% ipython --no-banner

In [1]: import numpy as np

In [2]: np.set_printoptions(precision=3, suppress=True, linewidth=120)

In [3]: tidy = lambda a: np.round(a, 3) + 0

In [4]: X = np.load("data.npy")

In [5]: X
Out[5]: 
array([[ 1,  2,  3],
       [ 0,  2,  5],
       [ 0,  0, -3]])

In [6]: ev, evecs = np.linalg.eig(X)

In [7]: tidy(np.sort(np.linalg.eigvals(np.linalg.inv(X))))
Out[7]: array([-0.333,  0.5  ,  1.   ])

In [8]: tidy(np.sort(np.linalg.eigvals(X @ X)))
Out[8]: array([1., 4., 9.])

In [9]: ev
Out[9]: array([ 1.,  2., -3.])

In [10]: X @ X
Out[10]: 
array([[ 1,  6,  4],
       [ 0,  4, -5],
       [ 0,  0,  9]])

In [11]: [int(np.linalg.matrix_rank(np.linalg.matrix_power(X, p))) for p in range(1, 4)]
Out[11]: [3, 3, 3]

In [12]: tidy(np.sort(np.linalg.eigvals(X)))
Out[12]: array([-3.,  1.,  2.])

In [13]: r0 = np.array([3, -1, -2])

In [14]: out = X + np.outer(r0, np.eye(3)[2])

In [15]: np.linalg.matrix_rank(out - X)
Out[15]: np.int64(1)

In [16]: out
Out[16]: 
array([[ 1.,  2.,  6.],
       [ 0.,  2.,  4.],
       [ 0.,  0., -5.]])

In [17]: blk = np.stack([out, 4 * out, out[::-1]])

In [18]: np.einsum("bij,cij->bc", blk, blk)
Out[18]: 
array([[  86.,  344.,  -40.],
       [ 344., 1376., -160.],
       [ -40., -160.,   86.]])

In [19]: (blk @ out.T).shape
Out[19]: (3, 3, 3)

In [20]: out = np.array([[0, -1, -1], [1, 1, -1], [-1, 2, -1]])

In [21]: np.linalg.matrix_rank(np.vstack([X, out.T]))
Out[21]: np.int64(3)

In [22]: np.einsum("ij->j", X)
Out[22]: array([1, 4, 5])

In [23]: X @ out
Out[23]: 
array([[-1,  7, -6],
       [-3, 12, -7],
       [ 3, -6,  3]])

In [24]: np.linalg.matrix_rank(X @ out)
Out[24]: np.int64(3)

In [25]: M = np.diag(20 * np.array([-1, 0, -2])) + np.array([[0, -1, -2], [-1, -2, 0], [2, -1, -1]])

In [26]: M
Out[26]: 
array([[-20,  -1,  -2],
       [ -1,  -2,   0],
       [  2,  -1, -41]])

In [27]: rng = np.random.default_rng(21848)

In [28]: z = rng.permutation(3)

In [29]: out = M[:, z] * rng.choice([-1, 1], 3)

In [30]: out
Out[30]: 
array([[-20,   2,   1],
       [ -1,   0,   2],
       [  2,  41,   1]])

In [31]: U, _, vt = np.linalg.svd(M.T @ out)

In [32]: tidy(U @ vt)
Out[32]: 
array([[ 1.,  0.,  0.],
       [ 0.,  0., -1.],
       [ 0., -1.,  0.]])

In [33]: tidy(np.linalg.lstsq(M, out)[0])
Out[33]: 
array([[ 1.,  0.,  0.],
       [ 0.,  0., -1.],
       [ 0., -1.,  0.]])

In [34]: z
Out[34]: array([0, 2, 1])

In [35]: tidy(np.linalg.norm(M, 2) / np.linalg.norm(M))
Out[35]: np.float64(0.897)

In [36]: [round(float(x), 3) for x in np.linalg.svd(M, compute_uv=False)[:3]]
Out[36]: [41.078, 20.119, 1.947]

In [37]: np.linalg.matrix_rank(M, rtol=0.1)
Out[37]: np.int64(2)

In [38]: x = np.array([1, -2, 1])

In [39]: rhs = X @ x

In [40]: coef, lr = np.zeros(3), 1 / np.linalg.norm(X, 2) ** 2

In [41]: for i in range(15):
    ...:     coef -= lr * X.T @ (X @ coef - rhs)
    ...:     if i % 5 == 0: print(i, round(np.linalg.norm(X @ coef - rhs), 3))
    ...: 
0 2.395
5 2.0
10 1.695

In [42]: tidy(coef)
Out[42]: array([-0.168, -0.587,  0.54 ])

In [43]: data = np.loadtxt("m.csv", delimiter=",")

In [44]: data
Out[44]: 
array([[-1., -2.,  0., -2.],
       [-2., -1.,  0., -2.],
       [ 0.,  0., -1.,  0.],
       [-2., -2.,  0., -1.]])

In [45]: r0, r1 = data[0], data[2]

In [46]: r0 @ r0
Out[46]: np.float64(9.0)

In [47]: p = (r0 @ r1) / (r0 @ r0) * r0

In [48]: p
Out[48]: array([-0., -0.,  0., -0.])

In [49]: np.linalg.matrix_rank(np.outer(r0, r1))
Out[49]: np.int64(1)

In [50]: out = np.array([[-1, 0, 0], [0, -2, -2], [0, -1, -1]])

In [51]: J = out + out.T

In [52]: J
Out[52]: 
array([[-2,  0,  0],
       [ 0, -4, -3],
       [ 0, -3, -2]])

In [53]: (J != 0).astype(int)
Out[53]: 
array([[1, 0, 0],
       [0, 1, 1],
       [0, 1, 1]])

In [54]: tidy(np.linalg.det(J))
Out[54]: np.float64(2.0)

In [55]: J @ J
Out[55]: 
array([[ 4,  0,  0],
       [ 0, 25, 18],
       [ 0, 18, 13]])

In [56]: tidy(np.sort(np.linalg.eigvals(J).real))
Out[56]: array([-6.162, -2.   ,  0.162])

In [57]: np.flatnonzero(np.linalg.matrix_power((J != 0) + (J.T != 0) + np.eye(3), 3)[0])
Out[57]: array([0])

In [58]: U, sv, vt = np.linalg.svd(X, full_matrices=False)

In [59]: tidy(vt @ vt.T)
Out[59]: 
array([[1., 0., 0.],
       [0., 1., 0.],
       [0., 0., 1.]])

In [60]: tidy(np.cumsum(sv ** 2) / np.sum(sv ** 2))
Out[60]: array([0.951, 0.994, 1.   ])

In [61]: tidy(U.T @ U)
Out[61]: 
array([[1., 0., 0.],
       [0., 1., 0.],
       [0., 0., 1.]])

In [62]: tidy(U.T @ X @ vt.T)
Out[62]: 
array([[7.033, 0.   , 0.   ],
       [0.   , 1.484, 0.   ],
       [0.   , 0.   , 0.575]])

In [63]: tidy(np.abs(vt[0]))
Out[63]: array([0.072, 0.362, 0.929])

In [64]: np.abs(U[:, 0]).round(6).argmax()
Out[64]: np.int64(1)

In [65]: np.all(np.linalg.eigvalsh(J) > 0)
Out[65]: np.False_

In [66]: [round(float(x), 3) for x in np.linalg.svd(J, compute_uv=False)[:3]]
Out[66]: [6.162, 2.0, 0.162]

In [67]: np.linalg.cond(J) > 100
Out[67]: np.False_

In [68]: tidy(np.linalg.norm(J, 2) / np.linalg.norm(J))
Out[68]: np.float64(0.951)

In [69]: np.linalg.matrix_rank(J, rtol=0.1)
Out[69]: np.int64(2)

In [70]: np.argsort(-np.linalg.norm(J, axis=0).round(6), kind="stable")[:3]
Out[70]: array([1, 2, 0])

In [71]: round(np.log10(np.linalg.cond(J)))
Out[71]: 2

In [72]: U, sv, vt = np.linalg.svd(J)

In [73]: np.argmax(sv[:-1] / (sv[1:] + 1e-6)) + 1
Out[73]: np.int64(2)

In [74]: tidy(sv)
Out[74]: array([6.162, 2.   , 0.162])

In [75]: out = U[:, :2] @ np.diag(sv[:2]) @ vt[:2]

In [76]: np.linalg.matrix_rank(J, rtol=0.05)
Out[76]: np.int64(2)

In [77]: tidy(out)
Out[77]: 
array([[-2.   ,  0.   ,  0.   ],
       [ 0.   , -4.055, -2.923],
       [ 0.   , -2.923, -2.107]])

In [78]: tidy(np.abs(J - out).max())
Out[78]: np.float64(0.107)
